$ python -q
>>> import numpy as np
>>> from numpy import linalg as LA
>>> np.set_printoptions(precision=2, suppress=True, linewidth=140, floatmode="fixed")
>>> rd = lambda a: np.round(a, 2) + 0
>>> J = np.loadtxt("out19.csv", delimiter=",")
>>> print(J)
[[-2.00 -1.00]
 [ 0.00  0.00]]
>>> # looks like rank 1
>>> np.allclose(J[:-1].T @ LA.lstsq(J[:-1].T, J[-1])[0], J[-1])
True
>>> print(rd(np.trace(LA.pinv(J) @ J)))
1.0
>>> np.unique(J.round(6), axis=0).shape
(2, 2)
>>> np.abs(np.diag(LA.qr(J)[1])) > 1e-9
array([ True, False])
>>> LA.lstsq(J[:-1].T, J[-1])[2]
np.int32(1)
>>> rd(LA.norm(J, 2) / LA.norm(J))
np.float64(1.0)
>>> LA.matrix_rank(J, rtol=0.1)
np.int64(1)
>>> LA.cond(J) > 100
np.True_
>>> rd(np.sort(LA.eigvals(J)))
array([-2.00,  0.00])
>>> np.prod(np.diag(J)), rd(LA.det(J))
(np.float64(-0.0), np.float64(0.0))
>>> J @ J
array([[4.00, 2.00],
       [0.00, 0.00]])
>>> [int(LA.matrix_rank(LA.matrix_power(J, p))) for p in range(1, 3)]
[1, 1]
>>> cov = J.T @ J
>>> LA.matrix_rank(cov)
np.int64(1)
>>> print(np.allclose(cov, cov.T))
True
>>> rd(LA.eigvalsh(cov)[::-1])
array([5.00, 0.00])
>>> left, sv, VT = LA.svd(J)
>>> print(rd(sv))
[2.24 0.00]
>>> np.argmax(sv[:-1] / (sv[1:] + 1e-6)) + 1
np.int64(1)
>>> M2 = left[:, :1] @ np.diag(sv[:1]) @ VT[:1]
>>> M2
array([[-2.00, -1.00],
       [ 0.00,  0.00]])
>>> rd(LA.norm(J - M2) / LA.norm(J))
np.float64(0.0)
>>> np.abs(J - M2).max()
np.float64(0.0)
>>> LA.matrix_rank(M2)
np.int64(1)
>>> rd(LA.norm(J - M2, 2)), sv[1]
(np.float64(0.0), np.float64(0.0))
>>> mat = np.loadtxt("mat.csv", delimiter=",")
>>> mat
array([[-11.93,  -2.99,   0.26],
       [-10.60,  -2.17,  -0.28],
       [-10.59,  -2.17,  -0.28],
       [ -7.77,  -0.77,  -1.31],
       [ -7.05,  -0.50,  -1.53],
       [ -6.14,  -0.23,  -1.78],
       [ -4.53,   0.06,  -2.05],
       [ -2.02,  -0.01,  -1.70],
       [ -1.84,  -0.03,  -1.61],
       [ -0.13,  -0.03,  -0.16],
       [  0.36,   0.12,   0.47],
       [  2.56,   2.04,   3.99],
       [  4.61,   5.29,   7.38],
       [  4.83,   5.69,   7.73],
       [  7.31,  10.59,  11.45],
       [  7.50,  10.97,  11.71],
       [  9.12,  14.43,  13.91],
       [ 10.40,  17.26,  15.56],
       [ 11.01,  18.61,  16.31],
       [ 15.97,  29.93,  21.97]])
>>> D = LA.norm(mat[:, None] - mat[None], axis=-1)
>>> D.shape
(20, 20)
>>> rd(D[:5, :5])
array([[0.00, 1.65, 1.66, 4.97, 5.76],
       [1.65, 0.00, 0.01, 3.32, 4.12],
       [1.66, 0.01, 0.00, 3.31, 4.11],
       [4.97, 3.32, 3.31, 0.00, 0.80],
       [5.76, 4.12, 4.11, 0.80, 0.00]])
>>> print(LA.matrix_rank(D ** 2))
5
>>> M = np.load("a.npy")
>>> M
array([[ 22.14, -13.07,  48.11],
       [  9.69,  -9.39,  27.78],
       [  7.53,  -8.57,  23.89],
       [  1.74,  -5.59,  11.92],
       [  1.36,  -5.30,  10.95],
       [ -0.42,  -3.17,   5.00],
       [ -0.59,  -1.71,   2.13],
       [ -0.03,  -0.08,   0.08],
       [  0.02,   0.58,  -0.63],
       [ -0.15,   0.75,  -0.91],
       [ -0.37,   0.87,  -1.17],
       [ -0.69,   0.96,  -1.47],
       [ -8.00,   0.95,  -6.70],
       [-23.41,  -0.09, -17.82],
       [-24.01,  -0.14, -18.27],
       [-48.49,  -1.89, -36.83]])
>>> M2 = M / LA.norm(M, axis=1, keepdims=True)
>>> cov = M2 @ M2.T
>>> (cov - 2 * np.eye(16)).round(6).argmax(axis=1)
array([ 1,  2,  1,  4,  3,  6,  7,  6,  9, 10,  9, 10, 13, 14, 13, 14])
>>> rd(np.degrees(np.arccos(np.clip(cov[6, 3], -1, 1))))
np.float64(23.93)
>>> np.argwhere(np.triu(np.abs(cov) > 0.95, 1))
array([[ 0,  1],
       [ 0,  2],
       [ 0, 11],
       [ 1,  2],
       [ 1,  3],
       [ 1,  4],
       [ 1, 10],
       [ 1, 11],
       [ 2,  3],
       [ 2,  4],
       [ 2, 10],
       [ 2, 11],
       [ 3,  4],
       [ 3,  5],
       [ 3,  9],
       [ 3, 10],
       [ 3, 11],
       [ 4,  5],
       [ 4,  9],
       [ 4, 10],
       [ 4, 11],
       [ 5,  6],
       [ 5,  7],
       [ 5,  8],
       [ 5,  9],
       [ 6,  7],
       [ 6,  8],
       [ 7,  8],
       [ 8,  9],
       [ 8, 10],
       [ 9, 10],
       [ 9, 11],
       [10, 11],
       [12, 13],
       [12, 14],
       [12, 15],
       [13, 14],
       [13, 15],
       [14, 15]])
